% python3 -q
>>> import numpy as np
>>> np.set_printoptions(precision=3, suppress=True, linewidth=100, sign=" ")
>>> Y = np.array([[1, 0, 1, 2, 2, 1],
...     [0, 2, 2, 2, 2, 2],
...     [2, 0, 3, 0, 0, 2],
...     [0, 1, 0, 2, 1, 1],
...     [3, 1, 2, 1, 1, 3],
...     [2, 0, 1, 1, 1, 3]])
>>> Z = np.array([[0, 1, 0], [2, 2, 0], [1, 1, 1]])
>>> mat = np.block([[Y, np.array([[5, 3, 3], [8, 8, 8], [8, 4, 3], [3, 2, 5], [8, 4, 3], [0, 0, 7]])], [np.zeros((3, 6)), Z]])
>>> print(mat)
[[ 1.  0.  1.  2.  2.  1.  5.  3.  3.]
 [ 0.  2.  2.  2.  2.  2.  8.  8.  8.]
 [ 2.  0.  3.  0.  0.  2.  8.  4.  3.]
 [ 0.  1.  0.  2.  1.  1.  3.  2.  5.]
 [ 3.  1.  2.  1.  1.  3.  8.  4.  3.]
 [ 2.  0.  1.  1.  1.  3.  0.  0.  7.]
 [ 0.  0.  0.  0.  0.  0.  0.  1.  0.]
 [ 0.  0.  0.  0.  0.  0.  2.  2.  0.]
 [ 0.  0.  0.  0.  0.  0.  1.  1.  1.]]
>>> rng = np.random.default_rng(90423)
>>> z = rng.permutation(9)
>>> print(z)
[ 4  8  7  2  0  1  3  6  5]
>>> Y = mat[z][:, z]
>>> print(np.sort(np.abs(np.linalg.eigvals(Y))))
[ 0.732  0.773  1.     1.     1.521  2.159  2.159  2.732  7.663]
>>> print(np.diag(Y))
[ 1.  1.  2.  3.  1.  2.  2.  0.  3.]
>>> print(Y)
[[ 1.  3.  4.  2.  3.  1.  1.  8.  3.]
 [ 0.  1.  1.  0.  0.  0.  0.  1.  0.]
 [ 0.  0.  2.  0.  0.  0.  0.  2.  0.]
 [ 0.  3.  4.  3.  2.  0.  0.  8.  2.]
 [ 2.  3.  3.  1.  1.  0.  2.  5.  1.]
 [ 2.  8.  8.  2.  0.  2.  2.  8.  2.]
 [ 1.  5.  2.  0.  0.  1.  2.  3.  1.]
 [ 0.  0.  1.  0.  0.  0.  0.  0.  0.]
 [ 1.  7.  0.  1.  2.  0.  1.  0.  3.]]
>>> Y = mat / np.sqrt((mat ** 2).mean(axis=1, keepdims=True))
>>> print(Y[2])
[ 0.583  0.     0.874  0.     0.     0.583  2.331  1.166  0.874]
>>> print(np.linalg.norm(Y, axis=1))
[ 3.  3.  3.  3.  3.  3.  3.  3.  3.]
>>> M = np.array([[4, 0, 0, 0, 0, 0, 0],
...     [6, 1, 0, 0, 0, 0, 0],
...     [2, 9, 1, 0, 0, 0, 0],
...     [0, 4, 6, 7, 0, 0, 0],
...     [9, 3, 0, 9, 6, 0, 0],
...     [9, 9, 6, 9, 7, 3, 0],
...     [8, 3, 8, 1, 1, 7, 8]])
>>> print(M)
[[ 4  0  0  0  0  0  0]
 [ 6  1  0  0  0  0  0]
 [ 2  9  1  0  0  0  0]
 [ 0  4  6  7  0  0  0]
 [ 9  3  0  9  6  0  0]
 [ 9  9  6  9  7  3  0]
 [ 8  3  8  1  1  7  8]]
>>> # triangular
>>> Y = np.array([[-1, -1], [-3, -2], [3, 2], [3, -1], [-2, 2], [0, -2], [-2, 2]])
>>> print(np.einsum("ik,kj->ji", M, Y))
[[ -4  -9 -26  27  -3  -5  -8]
 [ -4  -8 -18  -3 -12 -16   5]]
>>> print(Y.T @ M.T)
[[ -4  -9 -26  27  -3  -5  -8]
 [ -4  -8 -18  -3 -12 -16   5]]
>>> print(np.vstack([M, Y.T]).shape)
(9, 7)
